In [1]: import numpy as np

In [2]: from numpy import linalg as LA

In [3]: np.set_printoptions(precision=1, suppress=True, linewidth=160, sign=" ")

In [4]: def rnd(a):
   ...:     return np.round(a, 1) + 0
   ...: 

In [5]: arr = np.load("dump.npy")

In [6]: arr
Out[6]: 
array([[ 1,  0,  0,  0,  0,  0,  0,  0,  0],
       [ 2,  1,  0,  0,  0,  0,  0,  0,  0],
       [ 0,  2,  1,  0,  0,  0,  0,  0,  0],
       [ 2, -2,  0,  1,  0,  0,  0,  0,  0],
       [ 1,  0, -1,  2,  1,  0,  0,  0,  0],
       [ 0, -1, -1, -2, -2,  1,  0,  0,  0],
       [-2, -2,  0,  0,  1, -2,  1,  0,  0],
       [ 0,  2,  1, -2,  1,  2, -2,  1,  0],
       [ 1, -1,  1, -2, -2,  1,  0, -1,  1]])

In [7]: rnd(LA.norm(arr))
Out[7]: np.float64(9.2)

In [8]: arr[:, 9]
Traceback (most recent call last):
  Cell In[8], line 1
    arr[:, 9]
IndexError: index 9 is out of bounds for axis 1 with size 9


In [9]: LA.rank(arr)
Traceback (most recent call last):
  Cell In[9], line 1
    LA.rank(arr)
AttributeError: module 'numpy.linalg' has no attribute 'rank'


In [10]: arr - arr[0]
Out[10]: 
array([[ 0,  0,  0,  0,  0,  0,  0,  0,  0],
       [ 1,  1,  0,  0,  0,  0,  0,  0,  0],
       [-1,  2,  1,  0,  0,  0,  0,  0,  0],
       [ 1, -2,  0,  1,  0,  0,  0,  0,  0],
       [ 0,  0, -1,  2,  1,  0,  0,  0,  0],
       [-1, -1, -1, -2, -2,  1,  0,  0,  0],
       [-3, -2,  0,  0,  1, -2,  1,  0,  0],
       [-1,  2,  1, -2,  1,  2, -2,  1,  0],
       [ 0, -1,  1, -2, -2,  1,  0, -1,  1]])

In [11]: f, g = arr[5], arr[2]

In [12]: print(f @ f)
11

In [13]: print(f @ g)
-3

In [14]: pr = (f @ g) / (f @ f) * f

In [15]: np.outer(f, g)
Out[15]: 
array([[ 0,  0,  0,  0,  0,  0,  0,  0,  0],
       [ 0, -2, -1,  0,  0,  0,  0,  0,  0],
       [ 0, -2, -1,  0,  0,  0,  0,  0,  0],
       [ 0, -4, -2,  0,  0,  0,  0,  0,  0],
       [ 0, -4, -2,  0,  0,  0,  0,  0,  0],
       [ 0,  2,  1,  0,  0,  0,  0,  0,  0],
       [ 0,  0,  0,  0,  0,  0,  0,  0,  0],
       [ 0,  0,  0,  0,  0,  0,  0,  0,  0],
       [ 0,  0,  0,  0,  0,  0,  0,  0,  0]])

In [16]: LA.matrix_rank(np.outer(f, g))
Out[16]: np.int64(1)

In [17]: rnd(LA.norm(f + g) ** 2 + LA.norm(f - g) ** 2)
Out[17]: np.float64(32.0)

In [18]: print(rnd(pr))
[ 0.   0.3  0.3  0.5  0.5 -0.3  0.   0.   0. ]

In [19]: print(rnd(g - pr))
[ 0.   1.7  0.7 -0.5 -0.5  0.3  0.   0.   0. ]

In [20]: feats = np.loadtxt("block1.csv", delimiter=",")

In [21]: feats
Out[21]: 
array([[  4.,   4.,   4.,   4.,   4.],
       [  4.,   8.,   8.,   8.,   8.],
       [  4.,   8.,  12.,  12.,  12.],
       [  4.,   8.,  12.,  16.,  16.],
       [  4.,   8.,  12.,  16.,  20.]])

In [22]: M2 = feats / np.sqrt((feats ** 2).mean(axis=1, keepdims=True))

In [23]: LA.matrix_rank(feats - feats.mean(axis=1, keepdims=True))
Out[23]: np.int64(4)

In [24]: print(rnd(LA.norm(M2, axis=1)))
[ 2.2  2.2  2.2  2.2  2.2]

In [25]: rnd(LA.det(feats.T))
Out[25]: np.float64(1024.0)

In [26]: rnd(LA.det(feats[::-1]))
Out[26]: np.float64(1024.0)

In [27]: rnd(LA.eigvals(feats))
Out[27]: array([ 49.4,   5.8,   2.3,   1.4,   1.1])

In [28]: print(np.einsum("ii->", feats))
60.0

In [29]: ev, V = LA.eigvalsh(feats)
Traceback (most recent call last):
  Cell In[29], line 1
    ev, V = LA.eigvalsh(feats)
ValueError: too many values to unpack (expected 2)


In [30]: ev, V = LA.eigh(feats)

In [31]: rnd(V @ np.diag(ev) @ V.T)
Out[31]: 
array([[  4.,   4.,   4.,   4.,   4.],
       [  4.,   8.,   8.,   8.,   8.],
       [  4.,   8.,  12.,  12.,  12.],
       [  4.,   8.,  12.,  16.,  16.],
       [  4.,   8.,  12.,  16.,  20.]])

In [32]: print(rnd(LA.svd(feats, compute_uv=False)))
[ 49.4   5.8   2.3   1.4   1.1]

In [33]: print(np.abs(V[:, -1]).round(6).argmax())
4

In [34]: rnd(np.abs(V[:, -1]))
Out[34]: array([ 0.2,  0.3,  0.5,  0.5,  0.6])

In [35]: ev, V = LA.eig(feats)

In [36]: rnd(np.sort(LA.eigvals(feats.T)))
Out[36]: array([  1.1,   1.4,   2.3,   5.8,  49.4])

In [37]: W0 = np.load("arr.npy")

In [38]: W0
Out[38]: 
array([[ 8.1, -2. , -6. , -4. , -3. , -7. ,  1. , -4. ,  1. ,  6. ],
       [-4. ,  4.1,  3. ,  8. ,  3. , -7. , -2. ,  5. , -2. ,  2. ],
       [-3. , -7. ,  5.1,  4. , -4. ,  4. ,  2. ,  7. , -2. ,  7. ],
       [-2. ,  2. ,  5. , -1.9,  8. , -9. , -6. ,  6. , -3. ,  3. ],
       [ 2. ,  1. ,  3. , -6. ,  4.1, -7. ,  9. , -2. ,  8. ,  7. ],
       [ 6. ,  4. , -4. ,  2. ,  4. ,  7.1,  3. ,  1. ,  7. ,  4. ],
       [-7. , -7. ,  7. , -6. ,  8. ,  8. ,  7.1,  8. , -7. ,  0. ],
       [-3. , -2. ,  9. ,  0. ,  3. ,  1. , -5. ,  7.1,  1. ,  0. ],
       [ 7. ,  6. ,  3. , -8. , -7. ,  1. , -8. , -3. , -0.9, -6. ],
       [ 8. , -2. , -6. , -4. , -3. , -7. ,  1. , -4. ,  1. ,  6.1]])

In [39]: x0 = np.array([-1, 0, 1, -1, -3, -1, 0, -1, 0, -2])

In [40]: LA.norm(W0 @ x0) <= LA.norm(W0, 2) * LA.norm(x0) + 1e-9
Out[40]: np.True_

In [41]: np.sign((W0 @ x0).round(6))
Out[41]: array([-1., -1., -1., -1., -1., -1., -1., -1.,  1., -1.])

In [42]: rnd(W0 @ np.ones(10))
Out[42]: array([ -9.9,  10.1,  13.1,   2.1,  19.1,  34.1,  11.1,  11.1, -15.9,  -9.9])

In [43]: rnd(W0 @ (2 * x0))
Out[43]: array([ -4.2, -24. , -17.8, -36.2, -20.6, -80.2, -40. , -10.2,  78. ,  -4.4])

In [44]: (W0 @ x0).argmax()
Out[44]: np.int64(8)

In [45]: rnd(W0 * x0)
Out[45]: 
array([[ -8.1,   0. ,  -6. ,   4. ,   9. ,   7. ,   0. ,   4. ,   0. , -12. ],
       [  4. ,   0. ,   3. ,  -8. ,  -9. ,   7. ,   0. ,  -5. ,   0. ,  -4. ],
       [  3. ,   0. ,   5.1,  -4. ,  12. ,  -4. ,   0. ,  -7. ,   0. , -14. ],
       [  2. ,   0. ,   5. ,   1.9, -24. ,   9. ,   0. ,  -6. ,   0. ,  -6. ],
       [ -2. ,   0. ,   3. ,   6. , -12.3,   7. ,   0. ,   2. ,   0. , -14. ],
       [ -6. ,   0. ,  -4. ,  -2. , -12. ,  -7.1,   0. ,  -1. ,   0. ,  -8. ],
       [  7. ,   0. ,   7. ,   6. , -24. ,  -8. ,   0. ,  -8. ,   0. ,   0. ],
       [  3. ,   0. ,   9. ,   0. ,  -9. ,  -1. ,   0. ,  -7.1,   0. ,   0. ],
       [ -7. ,   0. ,   3. ,   8. ,  21. ,  -1. ,   0. ,   3. ,   0. ,  12. ],
       [ -8. ,   0. ,  -6. ,   4. ,   9. ,   7. ,   0. ,   4. ,   0. , -12.2]])

In [46]: rnd(np.einsum("ij,j->i", W0, x0))
Out[46]: array([ -2.1, -12. ,  -8.9, -18.1, -10.3, -40.1, -20. ,  -5.1,  39. ,  -2.2])

In [47]: ang = np.radians(72)

In [48]: R = np.eye(10)

In [49]: R[3, 3] = R[5, 5] = np.cos(ang)

In [50]: R[3, 5], R[5, 3] = -np.sin(ang), np.sin(ang)

In [51]: rnd(R)
Out[51]: 
array([[ 1. ,  0. ,  0. ,  0. ,  0. ,  0. ,  0. ,  0. ,  0. ,  0. ],
       [ 0. ,  1. ,  0. ,  0. ,  0. ,  0. ,  0. ,  0. ,  0. ,  0. ],
       [ 0. ,  0. ,  1. ,  0. ,  0. ,  0. ,  0. ,  0. ,  0. ,  0. ],
       [ 0. ,  0. ,  0. ,  0.3,  0. , -1. ,  0. ,  0. ,  0. ,  0. ],
       [ 0. ,  0. ,  0. ,  0. ,  1. ,  0. ,  0. ,  0. ,  0. ,  0. ],
       [ 0. ,  0. ,  0. ,  1. ,  0. ,  0.3,  0. ,  0. ,  0. ,  0. ],
       [ 0. ,  0. ,  0. ,  0. ,  0. ,  0. ,  1. ,  0. ,  0. ,  0. ],
       [ 0. ,  0. ,  0. ,  0. ,  0. ,  0. ,  0. ,  1. ,  0. ,  0. ],
       [ 0. ,  0. ,  0. ,  0. ,  0. ,  0. ,  0. ,  0. ,  1. ,  0. ],
       [ 0. ,  0. ,  0. ,  0. ,  0. ,  0. ,  0. ,  0. ,  0. ,  1. ]])

In [52]: M2 = W0 @ R.T

In [53]: rnd(M2)
Out[53]: 
array([[ 8.1, -2. , -6. ,  5.4, -3. , -6. ,  1. , -4. ,  1. ,  6. ],
       [-4. ,  4.1,  3. ,  9.1,  3. ,  5.4, -2. ,  5. , -2. ,  2. ],
       [-3. , -7. ,  5.1, -2.6, -4. ,  5. ,  2. ,  7. , -2. ,  7. ],
       [-2. ,  2. ,  5. ,  8. ,  8. , -4.6, -6. ,  6. , -3. ,  3. ],
       [ 2. ,  1. ,  3. ,  4.8,  4.1, -7.9,  9. , -2. ,  8. ,  7. ],
       [ 6. ,  4. , -4. , -6.1,  4. ,  4.1,  3. ,  1. ,  7. ,  4. ],
       [-7. , -7. ,  7. , -9.5,  8. , -3.2,  7.1,  8. , -7. ,  0. ],
       [-3. , -2. ,  9. , -1. ,  3. ,  0.3, -5. ,  7.1,  1. ,  0. ],
       [ 7. ,  6. ,  3. , -3.4, -7. , -7.3, -8. , -3. , -0.9, -6. ],
       [ 8. , -2. , -6. ,  5.4, -3. , -6. ,  1. , -4. ,  1. ,  6.1]])

In [54]: rnd(LA.svd(W0, compute_uv=False)), rnd(LA.svd(M2, compute_uv=False))
Out[54]: 
(array([ 31.1,  22.5,  20.9,  16.8,  14.7,  12.1,   9.4,   5.1,   1.4,   0. ]),
 array([ 31.1,  22.5,  20.9,  16.8,  14.7,  12.1,   9.4,   5.1,   1.4,   0. ]))

In [55]: np.allclose(LA.norm(W0, axis=1), LA.norm(M2, axis=1))
Out[55]: True

In [56]: print(np.flatnonzero(LA.matrix_power((R != 0) + (R.T != 0) + np.eye(10), 10)[8]))
[ 8]

In [57]: rnd(LA.det(R))
Out[57]: np.float64(1.0)

In [58]: rnd(np.sort(LA.eigvals(R).real))
Out[58]: array([ 0.3,  0.3,  1. ,  1. ,  1. ,  1. ,  1. ,  1. ,  1. ,  1. ])

In [59]: print(rnd(R @ R))
[[ 1.   0.   0.   0.   0.   0.   0.   0.   0.   0. ]
 [ 0.   1.   0.   0.   0.   0.   0.   0.   0.   0. ]
 [ 0.   0.   1.   0.   0.   0.   0.   0.   0.   0. ]
 [ 0.   0.   0.  -0.8  0.  -0.6  0.   0.   0.   0. ]
 [ 0.   0.   0.   0.   1.   0.   0.   0.   0.   0. ]
 [ 0.   0.   0.   0.6  0.  -0.8  0.   0.   0.   0. ]
 [ 0.   0.   0.   0.   0.   0.   1.   0.   0.   0. ]
 [ 0.   0.   0.   0.   0.   0.   0.   1.   0.   0. ]
 [ 0.   0.   0.   0.   0.   0.   0.   0.   1.   0. ]
 [ 0.   0.   0.   0.   0.   0.   0.   0.   0.   1. ]]

In [60]: (R != 0).astype(int)
Out[60]: 
array([[ 1,  0,  0,  0,  0,  0,  0,  0,  0,  0],
       [ 0,  1,  0,  0,  0,  0,  0,  0,  0,  0],
       [ 0,  0,  1,  0,  0,  0,  0,  0,  0,  0],
       [ 0,  0,  0,  1,  0,  1,  0,  0,  0,  0],
       [ 0,  0,  0,  0,  1,  0,  0,  0,  0,  0],
       [ 0,  0,  0,  1,  0,  1,  0,  0,  0,  0],
       [ 0,  0,  0,  0,  0,  0,  1,  0,  0,  0],
       [ 0,  0,  0,  0,  0,  0,  0,  1,  0,  0],
       [ 0,  0,  0,  0,  0,  0,  0,  0,  1,  0],
       [ 0,  0,  0,  0,  0,  0,  0,  0,  0,  1]])

In [61]: data = np.load("w.npy")

In [62]: data
Out[62]: 
array([[ 8., -4.,  4.,  2.,  0., -4., -4.],
       [-4.,  8., -4., -2.,  0.,  4.,  4.],
       [ 4., -4.,  8.,  2.,  0., -4., -4.],
       [ 2., -2.,  2.,  5.,  0., -2., -2.],
       [ 0.,  0.,  0.,  0.,  4.,  0.,  0.],
       [-4.,  4., -4., -2.,  0.,  8.,  4.],
       [-4.,  4., -4., -2.,  0.,  4.,  8.]])

In [63]: # symmetric

In [64]: ev, V = LA.eigh(data)

In [65]: x0 = np.array([0, -3, 4, -3, 0, 1, 5])

In [66]: x0 @ data @ x0
Out[66]: np.float64(241.0)

In [67]: rnd(V * np.abs(ev) @ V.T)
Out[67]: 
array([[ 8., -4.,  4.,  2.,  0., -4., -4.],
       [-4.,  8., -4., -2.,  0.,  4.,  4.],
       [ 4., -4.,  8.,  2.,  0., -4., -4.],
       [ 2., -2.,  2.,  5.,  0., -2., -2.],
       [ 0.,  0.,  0.,  0.,  4.,  0.,  0.],
       [-4.,  4., -4., -2.,  0.,  8.,  4.],
       [-4.,  4., -4., -2.,  0.,  4.,  8.]])

In [68]: rnd(V * np.sqrt(ev) @ V.T)
Out[68]: 
array([[ 2.6, -0.6,  0.6,  0.3,  0. , -0.6, -0.6],
       [-0.6,  2.6, -0.6, -0.3,  0. ,  0.6,  0.6],
       [ 0.6, -0.6,  2.6,  0.3,  0. , -0.6, -0.6],
       [ 0.3, -0.3,  0.3,  2.1,  0. , -0.3, -0.3],
       [ 0. ,  0. ,  0. ,  0. ,  2. ,  0. ,  0. ],
       [-0.6,  0.6, -0.6, -0.3,  0. ,  2.6,  0.6],
       [-0.6,  0.6, -0.6, -0.3,  0. ,  0.6,  2.6]])

In [69]: (np.sign(V[:, -1].round(6)) == np.sign(V[0, -1].round(6))).astype(int)
Out[69]: array([ 1,  0,  1,  1,  0,  0,  0])

In [70]: f = np.array([-2, -3, 5])

In [71]: np.correlate(data[4], data[6], "full")
Out[71]: array([  0.,   0.,   0.,   0.,  32.,  16.,   0.,  -8., -16.,  16., -16.,   0.,   0.])

In [72]: np.cross(data[4, :3], data[6, :3])
Out[72]: array([-0.,  0.,  0.])

In [73]: np.array([np.convolve(row, f, "same") for row in data])
Out[73]: 
array([[-16.,  44., -36.,  14.,  18.,  20.,  -8.],
       [ -4., -36.,  56., -14., -18., -20.,   8.],
       [ -4.,  16., -48.,  34.,  18.,  20.,  -8.],
       [ -2.,  12., -26.,  -5.,  29.,  10.,  -4.],
       [  0.,   0.,   0.,  -8., -12.,  20.,   0.],
       [  4., -24.,  36., -14., -26., -32.,  28.],
       [  4., -24.,  36., -14., -18., -28.,  -4.]])

In [74]: np.convolve(data[4], f)
Out[74]: array([  0.,   0.,   0.,   0.,  -8., -12.,  20.,   0.,   0.])

In [75]: np.polyval(f, data[4])
Out[75]: array([  5.,   5.,   5.,   5., -39.,   5.,   5.])

In [76]: x0 = np.array([6, 3, 4, -2, 9, 5, -9])

In [77]: a = np.maximum(data @ x0, 0)

In [78]: rnd(np.tanh(data @ x0))
Out[78]: array([ 1., -1.,  1.,  1.,  1., -1., -1.])

In [79]: data * (a > 1e-9)[:, None]
Out[79]: 
array([[ 8., -4.,  4.,  2.,  0., -4., -4.],
       [-0.,  0., -0., -0.,  0.,  0.,  0.],
       [ 4., -4.,  8.,  2.,  0., -4., -4.],
       [ 2., -2.,  2.,  5.,  0., -2., -2.],
       [ 0.,  0.,  0.,  0.,  4.,  0.,  0.],
       [-0.,  0., -0., -0.,  0.,  0.,  0.],
       [-0.,  0., -0., -0.,  0.,  0.,  0.]])

In [80]: data.T @ a
Out[80]: array([ 760., -504.,  728.,  300.,  144., -504., -504.])

In [81]: q, R = LA.qr(data)

In [82]: rnd(np.abs(np.diag(R)))
Out[82]: array([ 11.5,   5.5,   4.8,   4.2,   4. ,   4.6,   4.4])

In [83]: rnd(R)
Out[83]: 
array([[-11.5,  10.1, -10.1,  -5. ,   0. ,  10.1,  10.1],
       [  0. ,  -5.5,   2.6,   1.3,   0. ,  -2.6,  -2.6],
       [  0. ,   0. ,  -4.8,  -0.8,   0. ,   1.5,   1.5],
       [  0. ,   0. ,   0. ,  -4.2,   0. ,   0.6,   0.6],
       [  0. ,   0. ,   0. ,   0. ,   4. ,   0. ,   0. ],
       [  0. ,   0. ,   0. ,   0. ,   0. ,  -4.6,  -1. ],
       [  0. ,   0. ,   0. ,   0. ,   0. ,   0. ,   4.4]])

In [84]: rnd(q.T @ q)
Out[84]: 
array([[ 1.,  0.,  0.,  0.,  0.,  0.,  0.],
       [ 0.,  1.,  0.,  0.,  0.,  0.,  0.],
       [ 0.,  0.,  1.,  0.,  0.,  0.,  0.],
       [ 0.,  0.,  0.,  1.,  0.,  0.,  0.],
       [ 0.,  0.,  0.,  0.,  1.,  0.,  0.],
       [ 0.,  0.,  0.,  0.,  0.,  1.,  0.],
       [ 0.,  0.,  0.,  0.,  0.,  0.,  1.]])
